$ python3 -q
>>> import numpy as np
>>> np.set_printoptions(suppress=True, linewidth=120)
>>> def rnd(a):
...     return np.round(a, 1) + 0
... 
>>> feats = np.array([[0, 0, 2, 0, 0, 0, 0],
...     [0, 0, 0, 0, 0, 0, 0],
...     [0, 0, 0, -2, 0, 0, 0],
...     [0, 0, 0, 0, 0, -1, 0],
...     [0, 0, 0, 0, 0, 0, 0],
...     [0, 2, 0, 0, 0, 0, 0],
...     [-2, 0, 0, 0, 0, 0, 0]])
>>> # null space of dimension 2
>>> f = np.array([1, 1, 2])
>>> print(np.correlate(feats[1], feats[6], "full"))
[0 0 0 0 0 0 0 0 0 0 0 0 0]
>>> print(np.convolve(feats[1], f))
[0 0 0 0 0 0 0 0 0]
>>> print(np.array([np.convolve(row, f, "same") for row in feats]))
[[ 0  2  2  4  0  0  0]
 [ 0  0  0  0  0  0  0]
 [ 0  0 -2 -2 -4  0  0]
 [ 0  0  0  0 -1 -1 -2]
 [ 0  0  0  0  0  0  0]
 [ 2  2  4  0  0  0  0]
 [-2 -4  0  0  0  0  0]]
>>> print(np.polyval(f, feats[1]))
[2 2 2 2 2 2 2]
>>> print(feats @ feats.T)
[[4 0 0 0 0 0 0]
 [0 0 0 0 0 0 0]
 [0 0 4 0 0 0 0]
 [0 0 0 1 0 0 0]
 [0 0 0 0 0 0 0]
 [0 0 0 0 0 4 0]
 [0 0 0 0 0 0 4]]
>>> print(rnd(np.linalg.svd(feats, compute_uv=False)))
[2. 2. 2. 2. 1. 0. 0.]
>>> U, s, VT = np.linalg.svd(feats)
>>> print(np.argmax(s[:-1] / (s[1:] + 1e-6)) + 1)
5
>>> M2 = U[:, :5] @ np.diag(s[:5]) @ VT[:5]
>>> print(rnd(np.linalg.norm(feats - M2, 2)), s[5])
0.0 0.0
>>> print(np.linalg.matrix_rank(M2))
5
>>> print(np.linalg.matrix_rank(feats, rtol=0.05))
5
>>> print(M2)
[[ 0.  0.  2.  0.  0.  0.  0.]
 [ 0.  0.  0.  0.  0.  0.  0.]
 [ 0.  0.  0. -2.  0.  0.  0.]
 [ 0.  0.  0.  0.  0. -1.  0.]
 [ 0.  0.  0.  0.  0.  0.  0.]
 [ 0.  2.  0.  0.  0.  0.  0.]
 [-2.  0.  0.  0.  0.  0.  0.]]
>>> rank = np.linalg.matrix_rank(feats)
>>> print(rank)
5
>>> null = np.linalg.svd(feats)[2][rank:].T
>>> print([int(np.linalg.matrix_rank(feats[:i])) for i in range(1, len(feats) + 1)])
[1, 1, 2, 3, 3, 4, 5]
>>> print(feats @ null)
[[0. 0.]
 [0. 0.]
 [0. 0.]
 [0. 0.]
 [0. 0.]
 [0. 0.]
 [0. 0.]]
>>> print(np.linalg.matrix_rank(feats.T @ feats), np.linalg.matrix_rank(feats @ feats.T))
5 5
>>> print([int(np.linalg.matrix_rank(feats[:, :j + 1])) for j in range(7)])
[1, 2, 3, 4, 4, 5, 5]
>>> print((feats - feats.T) / 2)
[[ 0.   0.   1.   0.   0.   0.   1. ]
 [ 0.   0.   0.   0.   0.  -1.   0. ]
 [-1.   0.   0.  -1.   0.   0.   0. ]
 [ 0.   0.   1.   0.   0.  -0.5  0. ]
 [ 0.   0.   0.   0.   0.   0.   0. ]
 [ 0.   1.   0.   0.5  0.   0.   0. ]
 [-1.   0.   0.   0.   0.   0.   0. ]]
>>> assert feats == feats.T
Traceback (most recent call last):
  File "<python-input-27>", line 1, in <module>
    assert feats == feats.T
           ^^^^^^^^^^^^^^^^
ValueError: The truth value of an array with more than one element is ambiguous. Use a.any() or a.all()
>>> print(rnd(np.sort(np.abs(np.linalg.eigvals(feats)))))
[0. 0. 0. 0. 0. 0. 0.]
>>> print(feats @ feats)
[[ 0  0  0 -4  0  0  0]
 [ 0  0  0  0  0  0  0]
 [ 0  0  0  0  0  2  0]
 [ 0 -2  0  0  0  0  0]
 [ 0  0  0  0  0  0  0]
 [ 0  0  0  0  0  0  0]
 [ 0  0 -4  0  0  0  0]]
>>> print((feats + feats.T) / 2)
[[ 0.   0.   1.   0.   0.   0.  -1. ]
 [ 0.   0.   0.   0.   0.   1.   0. ]
 [ 1.   0.   0.  -1.   0.   0.   0. ]
 [ 0.   0.  -1.   0.   0.  -0.5  0. ]
 [ 0.   0.   0.   0.   0.   0.   0. ]
 [ 0.   1.   0.  -0.5  0.   0.   0. ]
 [-1.   0.   0.   0.   0.   0.   0. ]]
>>> E = np.array([[2, 1, -3, 4, 5],
...     [1, 2, 1, -3, 4],
...     [-3, 1, 2, 1, -3],
...     [4, -3, 1, 2, 1],
...     [5, 4, -3, 1, 2]])
>>> # symmetric, so the eigenvalues are real
>>> print(np.all(np.linalg.eigvalsh(E) > 0))
False
>>> print(rnd(np.linalg.eigvalsh(E).min()))
-5.0
>>> print([round(float(np.linalg.det(E[:i, :i])), 2) + 0 for i in range(1, 6)])
[2.0, 3.0, -20.0, -252.0, 2880.0]
>>> M2 = np.array([[0, -1, -1], [1, 2, 2]])
>>> W2 = np.kron(M2, E)
>>> print(W2)
[[ 0  0  0  0  0 -2 -1  3 -4 -5 -2 -1  3 -4 -5]
 [ 0  0  0  0  0 -1 -2 -1  3 -4 -1 -2 -1  3 -4]
 [ 0  0  0  0  0  3 -1 -2 -1  3  3 -1 -2 -1  3]
 [ 0  0  0  0  0 -4  3 -1 -2 -1 -4  3 -1 -2 -1]
 [ 0  0  0  0  0 -5 -4  3 -1 -2 -5 -4  3 -1 -2]
 [ 2  1 -3  4  5  4  2 -6  8 10  4  2 -6  8 10]
 [ 1  2  1 -3  4  2  4  2 -6  8  2  4  2 -6  8]
 [-3  1  2  1 -3 -6  2  4  2 -6 -6  2  4  2 -6]
 [ 4 -3  1  2  1  8 -6  2  4  2  8 -6  2  4  2]
 [ 5  4 -3  1  2 10  8 -6  2  4 10  8 -6  2  4]]
>>> def softmax(z):
...     e = np.exp(z - z.max(axis=-1, keepdims=True))
...     return e / e.sum(axis=-1, keepdims=True)
... 
>>> print(rnd(softmax(10 * W2[0])))
[0.  0.  0.  0.  0.  0.  0.  0.5 0.  0.  0.  0.  0.5 0.  0. ]
>>> print(rnd(softmax(W2).sum(axis=1)))
[1. 1. 1. 1. 1. 1. 1. 1. 1. 1.]
>>> S = W2 @ W2.T / np.sqrt(15)
>>> print(rnd(softmax(S)))
[[1.  0.  0.  0.  0.  0.  0.  0.  0.  0. ]
 [0.  0.8 0.  0.  0.  0.  0.  0.2 0.  0. ]
 [0.  0.  0.  0.  0.  0.5 0.  0.  0.  0.5]
 [0.  0.  0.  0.8 0.  0.  0.  0.2 0.  0. ]
 [0.  0.  0.  0.  1.  0.  0.  0.  0.  0. ]
 [0.  0.  0.  0.  0.  1.  0.  0.  0.  0. ]
 [0.  0.  0.  0.  0.  0.  1.  0.  0.  0. ]
 [0.  0.  0.  0.  0.  0.  0.  1.  0.  0. ]
 [0.  0.  0.  0.  0.  0.  0.  0.  1.  0. ]
 [0.  0.  0.  0.  0.  0.  0.  0.  0.  1. ]]
>>> print(rnd(softmax(S + np.triu(np.full(S.shape, -np.inf), 1))))
[[1. 0. 0. 0. 0. 0. 0. 0. 0. 0.]
 [0. 1. 0. 0. 0. 0. 0. 0. 0. 0.]
 [0. 0. 1. 0. 0. 0. 0. 0. 0. 0.]
 [0. 0. 0. 1. 0. 0. 0. 0. 0. 0.]
 [0. 0. 0. 0. 1. 0. 0. 0. 0. 0.]
 [0. 0. 0. 0. 0. 1. 0. 0. 0. 0.]
 [0. 0. 0. 0. 0. 0. 1. 0. 0. 0.]
 [0. 0. 0. 0. 0. 0. 0. 1. 0. 0.]
 [0. 0. 0. 0. 0. 0. 0. 0. 1. 0.]
 [0. 0. 0. 0. 0. 0. 0. 0. 0. 1.]]
>>> rng = np.random.default_rng(59144)
>>> lab = rng.permutation(5)
>>> print(lab)
[1 4 2 0 3]
>>> M2 = E[lab][:, lab]
>>> print(np.diag(M2))
[2 2 2 2 2]
>>> print(rnd(np.linalg.det(M2)), rnd(np.linalg.det(E[lab])))
2880.0 -2880.0
>>> print(rnd(np.sort(np.abs(np.linalg.eigvals(M2)))))
[ 2.3  4.   5.   6.  10.7]
>>> print(np.allclose(M2, E))
False
>>> m1 = np.load("layer18.npy")
>>> print(m1)
[[ 0  6 -7]
 [-1  3  9]
 [ 0  6 -7]
 [ 3 -3 -8]]
>>> # rows 0 and 2 are equal
>>> G = m1.T @ m1
>>> print(G)
[[ 10 -12 -33]
 [-12  90 -33]
 [-33 -33 243]]
>>> print(np.trace(G), (m1 ** 2).sum())
343 343
>>> print((m1 @ m1.T).shape)
(4, 4)
>>> vec = np.ones(3)
>>> for _ in range(6):
...     vec = G @ vec
...     vec /= np.linalg.norm(vec)
...     print(round(vec @ G @ vec, 1))
... 
223.5
249.3
253.0
253.5
253.5
253.5
>>> print(rnd(np.linalg.eigvalsh(G)[-1]))
253.5
>>> print(rnd(softmax(m1[1])))
[0. 0. 1.]
>>> S = m1 @ m1.T / np.sqrt(3)
>>> print(softmax(S)[1] @ m1)
[-1.  3.  9.]
>>> print(softmax(S).round(6).argmax(axis=1))
[0 1 0 3]
>>> print(rnd(softmax(S)))
[[0.5 0.  0.5 0. ]
 [0.  1.  0.  0. ]
 [0.5 0.  0.5 0. ]
 [0.  0.  0.  1. ]]
>>> M2 = m1 / np.linalg.norm(m1, axis=1)
Traceback (most recent call last):
  File "<python-input-68>", line 1, in <module>
    M2 = m1 / np.linalg.norm(m1, axis=1)
         ~~~^~~~~~~~~~~~~~~~~~~~~~~~~~~~
ValueError: operands could not be broadcast together with shapes (4,3) (4,) 
>>> M2 = m1 / np.linalg.norm(m1, axis=1, keepdims=True)
>>> G = M2 @ M2.T
>>> print((np.abs(G) > 0.9).astype(int))
[[1 0 1 0]
 [0 1 0 1]
 [1 0 1 0]
 [0 1 0 1]]
>>> print(rnd(np.linalg.norm(M2, axis=1)))
[1. 1. 1. 1.]
>>> print((G - 2 * np.eye(4)).round(6).argmax(axis=1))
[2 0 0 0]
>>> K = np.load("a.npy")
>>> print(K)
[[0 0 0 0 1 0]
 [0 0 0 0 0 1]
 [0 0 0 1 0 0]
 [0 0 1 0 0 0]
 [1 0 0 0 0 0]
 [0 1 0 0 0 0]]
>>> vec = np.array([5, 0, -7])
>>> target = m1 @ vec
>>> coef, lr = np.zeros(3), 1 / np.linalg.norm(m1, 2) ** 2
>>> for i in range(12):
...     coef -= lr * m1.T @ (m1 @ coef - target)
...     if i % 2 == 0: print(i, round(np.linalg.norm(m1 @ coef - target), 1))
... 
0 14.5
2 7.9
4 5.8
6 5.3
8 5.1
10 5.0
>>> print(rnd(coef))
[ 1.7 -0.6 -7.5]
>>> print(rnd(np.linalg.cond(m1)))
10.7
>>> M2 = np.array([[6, 3, -8], [-8, -6, 0]])
>>> W2 = np.kron(M2, m1)
>>> print(W2.shape)
(8, 9)
>>> X = np.array([[-1.0, 1.0, 1.0, 1.0],
...     [1.0, -1.0, 1.0, 1.0],
...     [1.0, 1.0, -1.0, 1.0],
...     [1.0, 1.0, 1.0, -1.0]])
>>> # equal to its transpose
>>> M2 = X / np.sqrt((X ** 2).mean(axis=1, keepdims=True))
>>> print(rnd(np.linalg.norm(M2, axis=1)))
[2. 2. 2. 2.]
>>> print(np.linalg.matrix_rank(X - X.mean(axis=1, keepdims=True)))
3
>>> arr = np.load("w.npy")
>>> print(arr)
[[  0   3   7  14  -6 -15]
 [ -3   0   4 -10  -4  -4]
 [ -7  -4   0  -1  -7   7]
 [-14  10   1   0   5  -4]
 [  6   4   7  -5   0  -2]
 [ 15   4  -7   4   2   0]]
>>> # skew-symmetric
>>> print(rnd(np.abs(np.linalg.eigvals(arr)).max()))
23.6
>>> print(np.trace(arr))
0
>>> print(rnd(np.sort(np.abs(np.linalg.eigvals(arr)))))
[ 5.3  5.3 14.8 14.8 23.6 23.6]
>>> print((arr - arr.T) / 2)
[[  0.   3.   7.  14.  -6. -15.]
 [ -3.   0.   4. -10.  -4.  -4.]
 [ -7.  -4.   0.  -1.  -7.   7.]
 [-14.  10.   1.   0.   5.  -4.]
 [  6.   4.   7.  -5.   0.  -2.]
 [ 15.   4.  -7.   4.   2.   0.]]
>>> print(np.linalg.matrix_power(arr, 4))
[[ 278909  -18180  -64014   54642   15920   11122]
 [ -18180   47423   24496   36994   11156  -65510]
 [ -64014   24496   59613   17985  -24457  -71904]
 [  54642   36994   17985  149252  -15153 -113207]
 [  15920   11156  -24457  -15153   28664   22355]
 [  11122  -65510  -71904 -113207   22355  159369]]
>>> vec = np.array([-3, 0, 2])
>>> target = m1 @ vec
>>> try:
...     np.linalg.solve(m1, target)
... except np.linalg.LinAlgError as e:
...     print(e)
... 
Last 2 dimensions of the array must be square
>>> print(rnd(np.linalg.lstsq(m1, target)[0]))
[-3.  0.  2.]
>>> print(target)
[-14  21 -14 -25]
>>> print(rnd(np.linalg.solve(m1.T @ m1, m1.T @ target)))
[-3.  0.  2.]
>>> target = target + 0.1 * rng.normal(size=4)
>>> print(rnd(target))
[-14.   20.9 -13.9 -24.8]
>>> coef, *_ = np.linalg.lstsq(m1, target)
>>> print(rnd(m1.T @ (target - m1 @ coef)))
[0. 0. 0.]
>>> print(rnd(coef))
[-3.  0.  2.]
>>> print(coef.round())
[-3. -0.  2.]
>>> print([round(float(np.linalg.norm(np.linalg.solve(m1.T @ m1 + lam * np.eye(3), m1.T @ target))), 2) for lam in (0, 1, 10, 100)])
[3.58, 3.04, 2.42, 1.71]
